>>> import numpy as np
>>> np.set_printoptions(precision=4, suppress=True, linewidth=160)
>>> def tidy(a):
...     return np.round(a, 4) + 0
... 
>>> K = np.load("out7.npy")
>>> print(K)
[[  1  -3   9 -27]
 [  1  -2   4  -8]
 [  1  -1   1  -1]
 [  1   0   0   0]
 [  1   1   1   1]
 [  1   2   4   8]
 [  1   3   9  27]
 [  1   4  16  64]
 [  1   5  25 125]]
>>> other = K[0, 0] * K[1:] - np.outer(K[1:, 0], K[0])
>>> print(other)
[[  0   1  -5  19]
 [  0   2  -8  26]
 [  0   3  -9  27]
 [  0   4  -8  28]
 [  0   5  -5  35]
 [  0   6   0  54]
 [  0   7   7  91]
 [  0   8  16 152]]
>>> print(K[:, 0] / K[0, 0])
[1. 1. 1. 1. 1. 1. 1. 1. 1.]
>>> print(np.flatnonzero(~other.round(6).any(axis=1)))
[]
>>> print(np.linalg.matrix_rank(other), np.linalg.matrix_rank(K))
3 4
>>> J = np.loadtxt("mat.csv", delimiter=",")
>>> print(J)
[[ 1.3  1.   2.   1.   1.   3.   3.   0.   0. ]
 [-3.   0.3  0.  -3.  -2.   0.   3.   3.  -2. ]
 [ 2.   0.  -2.7 -3.   2.  -1.   1.  -2.   2. ]
 [ 0.   0.   0.   1.3  3.   0.   3.  -2.   3. ]
 [-2.   3.   3.   1.   1.3 -2.   0.  -1.   3. ]
 [ 0.   1.  -3.   1.   1.  -0.7  2.   1.   1. ]
 [-1.   3.   1.   0.  -1.   0.   2.3  0.  -3. ]
 [-3.   3.   3.   2.   1.  -1.   2.  -0.7 -2. ]
 [ 1.   1.   2.   1.   1.   3.   3.   0.   0.3]]
>>> rng = np.random.default_rng(569)
>>> labels = rng.permutation(9)
>>> other = J[:, labels] * rng.choice([-1, 1], 9)
>>> print(other)
[[-1.   1.  -2.   1.3  0.  -3.  -3.   0.  -1. ]
 [ 3.   0.3 -0.  -3.  -2.  -3.  -0.   3.   2. ]
 [ 3.   0.   2.7  2.   2.  -1.   1.  -2.  -2. ]
 [-1.3  0.  -0.   0.   3.  -3.  -0.  -2.  -3. ]
 [-1.   3.  -3.  -2.   3.  -0.   2.  -1.  -1.3]
 [-1.   1.   3.   0.   1.  -2.   0.7  1.  -1. ]
 [-0.   3.  -1.  -1.  -3.  -2.3 -0.   0.   1. ]
 [-2.   3.  -3.  -3.  -2.  -2.   1.  -0.7 -1. ]
 [-1.   1.  -2.   1.   0.3 -3.  -3.   0.  -1. ]]
>>> U, _, Vt = np.linalg.svd(J.T @ other)
>>> print(labels)
[3 1 2 0 8 6 5 7 4]
>>> x0 = np.array([-2, -3, 3, 3, 1, -3, -1, 0, -2])
>>> a = np.maximum(other @ x0, 0)
>>> print(tidy(np.tanh(other @ x0)))
[ 1. -1.  1.  1. -1.  1. -1. -1.  1.]
>>> print(other * (a > 1e-9)[:, None])
[[-1.   1.  -2.   1.3  0.  -3.  -3.   0.  -1. ]
 [ 0.   0.  -0.  -0.  -0.  -0.  -0.   0.   0. ]
 [ 3.   0.   2.7  2.   2.  -1.   1.  -2.  -2. ]
 [-1.3  0.  -0.   0.   3.  -3.  -0.  -2.  -3. ]
 [-0.   0.  -0.  -0.   0.  -0.   0.  -0.  -0. ]
 [-1.   1.   3.   0.   1.  -2.   0.7  1.  -1. ]
 [-0.   0.  -0.  -0.  -0.  -0.  -0.   0.   0. ]
 [-0.   0.  -0.  -0.  -0.  -0.   0.  -0.  -0. ]
 [-1.   1.  -2.   1.   0.3 -3.  -3.   0.  -1. ]]
>>> feats = np.loadtxt("arr.csv", delimiter=",")
>>> print(tidy(feats))
[[ 0.6921  0.194   0.8226  0.7388  0.4038 -1.1544 -0.6572 -0.9794  0.8534  0.2565  0.7197 -0.8035  1.2921 -0.8353 -0.2216]
 [ 1.6115  0.0573 -0.3136  1.069   0.6101 -0.0462 -0.5212 -0.5836 -1.3517  0.0103  0.4742  0.9083  0.3487 -0.0829  1.08  ]
 [-1.6309 -0.067   0.2661 -1.0967 -0.625   0.1074  0.5507  0.6296  1.2913 -0.0239 -0.5075 -0.8553 -0.4139  0.1267 -1.0563]
 [-0.1584 -0.1758 -0.9307 -0.386  -0.2024  1.1442  0.4865  0.7894 -1.3074 -0.2543 -0.565   1.1097 -1.1818  0.8114  0.5823]
 [-0.6633  0.1125  0.8981 -0.2152 -0.1372 -0.8925 -0.1336 -0.3453  1.7083  0.1983  0.2194 -1.3328  0.7743 -0.6083 -0.9952]
 [ 1.3044 -0.0239 -0.6505  0.7493  0.4351  0.4328 -0.2423 -0.1704 -1.6883 -0.0962  0.17    1.2298 -0.1912  0.2643  1.1582]
 [-1.5898 -0.146  -0.1964 -1.2023 -0.6768  0.6449  0.7431  0.9608  0.5759 -0.1433 -0.7405 -0.2654 -0.9475  0.5043 -0.7033]
 [ 0.8694  0.1953  0.7601  0.8482  0.4668 -1.1262 -0.7018 -1.0223  0.6627  0.2503  0.7568 -0.6687  1.2971 -0.821  -0.0827]
 [ 0.5001  0.1897  0.8741  0.6156  0.3333 -1.1657 -0.6015 -0.9207  1.0357  0.259   0.6709 -0.9295  1.2676 -0.8373 -0.3604]
 [ 1.5732  0.042  -0.3846  1.0206  0.584   0.0479 -0.4733 -0.51   -1.4371 -0.0106  0.4207  0.9845  0.2467 -0.0154  1.1105]
 [ 1.0809  0.1928  0.6622  0.9719  0.5385 -1.065  -0.7446 -1.0557  0.4002  0.2367  0.7885 -0.4787  1.2751 -0.7845  0.0997]
 [-0.3083  0.1452  0.9422  0.0533  0.014  -1.0367 -0.2996 -0.56    1.58    0.2304  0.3849 -1.2737  0.9861 -0.7211 -0.8383]
 [-1.3236  0.0202  0.6375 -0.7669 -0.4448 -0.4124  0.2561  0.1901  1.6793  0.0916 -0.1847 -1.2197  0.1671 -0.2493 -1.1591]
 [-1.5643 -0.1521 -0.2411 -1.197  -0.673   0.6913  0.7529  0.9818  0.4951 -0.1536 -0.7544 -0.2015 -0.9894  0.5361 -0.6578]]
>>> theta = np.radians(104)
>>> Rm = np.eye(9)
>>> Rm[7, 7] = Rm[3, 3] = np.cos(theta)
>>> Rm[7, 3], Rm[3, 7] = -np.sin(theta), np.sin(theta)
>>> print(tidy(Rm))
[[ 1.      0.      0.      0.      0.      0.      0.      0.      0.    ]
 [ 0.      1.      0.      0.      0.      0.      0.      0.      0.    ]
 [ 0.      0.      1.      0.      0.      0.      0.      0.      0.    ]
 [ 0.      0.      0.     -0.2419  0.      0.      0.      0.9703  0.    ]
 [ 0.      0.      0.      0.      1.      0.      0.      0.      0.    ]
 [ 0.      0.      0.      0.      0.      1.      0.      0.      0.    ]
 [ 0.      0.      0.      0.      0.      0.      1.      0.      0.    ]
 [ 0.      0.      0.     -0.9703  0.      0.      0.     -0.2419  0.    ]
 [ 0.      0.      0.      0.      0.      0.      0.      0.      1.    ]]
>>> other = J @ Rm.T
>>> print(tidy(other))
[[ 1.3     1.      2.     -0.2419  1.      3.      3.     -0.9703  0.    ]
 [-3.      0.3     0.      3.6367 -2.      0.      3.      2.1851 -2.    ]
 [ 2.      0.     -2.7    -1.2148  2.     -1.      1.      3.3947  2.    ]
 [ 0.      0.      0.     -2.2551  3.      0.      3.     -0.7775  3.    ]
 [-2.      3.      3.     -1.2122  1.3    -2.      0.     -0.7284  3.    ]
 [ 0.      1.     -3.      0.7284  1.     -0.7     2.     -1.2122  1.    ]
 [-1.      3.      1.      0.     -1.      0.      2.3     0.     -3.    ]
 [-3.      3.      3.     -1.1631  1.     -1.      2.     -1.7712 -2.    ]
 [ 1.      1.      2.     -0.2419  1.      3.      3.     -0.9703  0.3   ]]
>>> print(np.allclose(J @ J.T, other @ other.T))
True
>>> x0 = np.array([0, 2, 2, 0, 1, 0, 2, 1, 0])
>>> a = np.maximum(J @ x0, 0)
>>> print(np.maximum(J @ (3 * x0), 0))
[39.  22.8  0.  21.  36.9  6.  34.8 48.9 39. ]
>>> print(tidy(J.T @ a))
[-78.   150.88 143.4   59.2   54.49  35.7  185.08 -12.91 -18.8 ]
>>> print(tidy(np.maximum(J @ x0, 0) - np.maximum(-J @ x0, 0)))
[13.   7.6 -3.4  7.  12.3  2.  11.6 16.3 13. ]
>>> rank = np.linalg.matrix_rank(feats)
>>> print(rank)
2
>>> N = np.linalg.svd(feats)[2][rank:].T
>>> print(N.shape)
(15, 13)
>>> other = feats + rng.integers(-2, 3, (14, 2)) @ rng.integers(-2, 3, (2, 15))
>>> print(tidy(other))
[[ 0.6921  2.194  -3.1774  2.7388 -1.5962 -3.1544 -2.6572  3.0206  4.8534 -1.7435  4.7197 -2.8035  3.2921  3.1647 -4.2216]
 [ 2.6115  2.0573 -3.3136  2.069   1.6101 -2.0462 -3.5212 -0.5836  0.6483  1.0103  3.4742 -2.0917  0.3487  3.9171  0.08  ]
 [-2.6309  0.933  -2.7339  0.9033 -4.625  -0.8926  0.5507  6.6296  5.2913 -4.0239  2.4925 -0.8553  2.5861  2.1267 -6.0563]
 [-1.1584 -0.1758 -1.9307  0.614  -3.2024  1.1442  1.4865  4.7894  0.6926 -3.2543  0.435   2.1097  0.8182  0.8114 -2.4177]
 [ 1.3367  1.1125  0.8981 -1.2152  4.8628 -1.8925 -3.1336 -6.3453 -0.2917  5.1983  0.2194 -4.3328 -2.2257  1.3917  3.0048]
 [ 2.3044  0.9761 -1.6505  0.7493  2.4351 -0.5672 -2.2423 -2.1704 -1.6883  1.9038  1.17   -0.7702 -1.1912  2.2643  2.1582]
 [-1.5898 -2.146   3.8036 -3.2023  1.3232  2.6449  2.7431 -3.0392 -3.4241  1.8567 -4.7405  1.7346 -2.9475 -3.4957  3.2967]
 [-0.1306 -1.8047  3.7601 -0.1518 -0.5332  0.8738  2.2982 -1.0223 -1.3373 -0.7497 -2.2432  2.3313  1.2971 -4.821   0.9173]
 [-1.4999 -3.8103  6.8741 -1.3844 -1.6667  2.8343  5.3985 -0.9207 -2.9643 -1.741  -5.3291  5.0705  1.2676 -8.8373  1.6396]
 [-0.4268 -3.958   5.6154 -0.9794 -1.416   4.0479  5.5267 -0.51   -5.4371 -2.0106 -5.5793  6.9845  0.2467 -8.0154  3.1105]
 [ 2.0809  2.1928 -2.3378  1.9719  1.5385 -3.065  -3.7446 -1.0557  2.4002  1.2367  3.7885 -3.4787  1.2751  3.2155 -0.9003]
 [ 0.6917  0.1452  1.9422 -0.9467  3.014  -1.0367 -1.2996 -4.56   -0.42    3.2304 -0.6151 -2.2737 -1.0139 -0.7211  2.1617]
 [-2.3236 -1.9798  3.6375 -1.7669 -1.4448  1.5876  3.2561  0.1901 -0.3207 -0.9084 -3.1847  1.7803  0.1671 -4.2493 -0.1591]
 [ 0.4357  1.8479 -2.2411 -1.197   3.327  -1.3087 -3.2471 -3.0182  0.4951  3.8464  1.2456 -4.2015 -2.9894  4.5361  1.3422]]
>>> print(np.abs(other - feats).sum(axis=1))
[40. 27. 39. 23. 38. 19. 40. 27. 54. 54. 27. 23. 27. 38.]
>>> print(np.linalg.matrix_rank(other - feats, tol=1e-8))
2
>>> rank = np.linalg.matrix_rank(other)
>>> print(rank)
4
>>> N = np.linalg.svd(other)[2][rank:].T
>>> print([int(np.linalg.matrix_rank(other[:, :j + 1])) for j in range(15)])
[1, 2, 3, 4, 4, 4, 4, 4, 4, 4, 4, 4, 4, 4, 4]
>>> print(N.shape)
(15, 11)
>>> print(np.allclose(other @ N, 0))
True
>>> data = np.loadtxt("dump.csv", delimiter=",")
>>> print(data)
[[3. 1. 1. 2. 1. 0. 3. 1. 2. 0. 1. 2. 3. 2. 3.]
 [2. 3. 0. 1. 2. 0. 1. 1. 3. 1. 2. 3. 2. 3. 0.]
 [0. 1. 1. 0. 3. 2. 3. 3. 0. 1. 0. 0. 2. 1. 0.]
 [1. 3. 1. 1. 1. 0. 1. 1. 2. 1. 1. 0. 3. 0. 2.]
 [2. 0. 3. 1. 2. 2. 2. 2. 2. 2. 1. 1. 0. 3. 1.]
 [3. 2. 3. 3. 3. 0. 1. 1. 1. 1. 2. 3. 0. 2. 0.]
 [2. 3. 1. 0. 1. 3. 3. 2. 1. 0. 3. 3. 2. 1. 0.]
 [3. 3. 3. 0. 0. 0. 0. 2. 0. 0. 0. 3. 0. 3. 2.]
 [0. 2. 3. 2. 3. 2. 1. 1. 3. 2. 2. 2. 0. 3. 3.]
 [3. 1. 3. 2. 0. 0. 0. 2. 0. 0. 3. 3. 0. 2. 3.]
 [2. 2. 1. 0. 1. 2. 1. 2. 0. 2. 3. 1. 2. 3. 0.]
 [0. 0. 3. 3. 1. 0. 1. 0. 1. 3. 0. 3. 3. 1. 0.]
 [1. 2. 2. 3. 2. 0. 0. 0. 2. 3. 1. 0. 1. 3. 2.]
 [3. 2. 1. 1. 3. 3. 0. 3. 0. 1. 2. 3. 2. 0. 0.]
 [2. 3. 0. 1. 1. 0. 3. 3. 1. 0. 1. 0. 1. 2. 3.]]
>>> x0 = np.array([-2, -1, -3, 0, -2, 2, -2, -3, 0, 1, -1, -3, -2, -1, -3])
>>> y = data @ x0
>>> coef, lr = np.zeros(15), 1 / np.linalg.norm(data, 2) ** 2
>>> for i in range(12):
...     coef -= lr * data.T @ (data @ coef - y)
...     if i % 2 == 0: print(i, round(np.linalg.norm(data @ coef - y), 4))
... 
0 21.2625
2 18.6786
4 16.5285
6 14.7332
8 13.228
10 11.96
>>> print(tidy(np.linalg.cond(data)))
118.7467
>>> other = np.array([[0, 0, 1],
...     [4, 3, 5],
...     [0, 2, 0],
...     [0, 2, 4],
...     [4, 4, 5],
...     [0, 2, 1],
...     [4, 4, 4],
...     [3, 3, 4],
...     [1, 0, 2],
...     [2, 5, 1],
...     [2, 3, 4],
...     [1, 5, 5],
...     [2, 2, 0],
...     [5, 0, 5],
...     [0, 0, 4]])
>>> print(np.einsum("ik,kj->ji", data, other))
[[45. 58. 48. 35. 46. 47. 53. 36. 55. 29. 52. 29. 43. 42. 52.]
 [47. 56. 51. 38. 52. 63. 67. 36. 65. 43. 54. 56. 44. 67. 41.]
 [77. 84. 52. 50. 68. 84. 79. 64. 96. 73. 65. 46. 67. 71. 78.]]
>>> print(np.vstack([data, other.T]).shape)
(18, 15)
>>> print(np.einsum("ij,ij->i", data, data))
[57. 56. 39. 34. 50. 61. 61. 53. 71. 58. 46. 49. 50. 60. 49.]
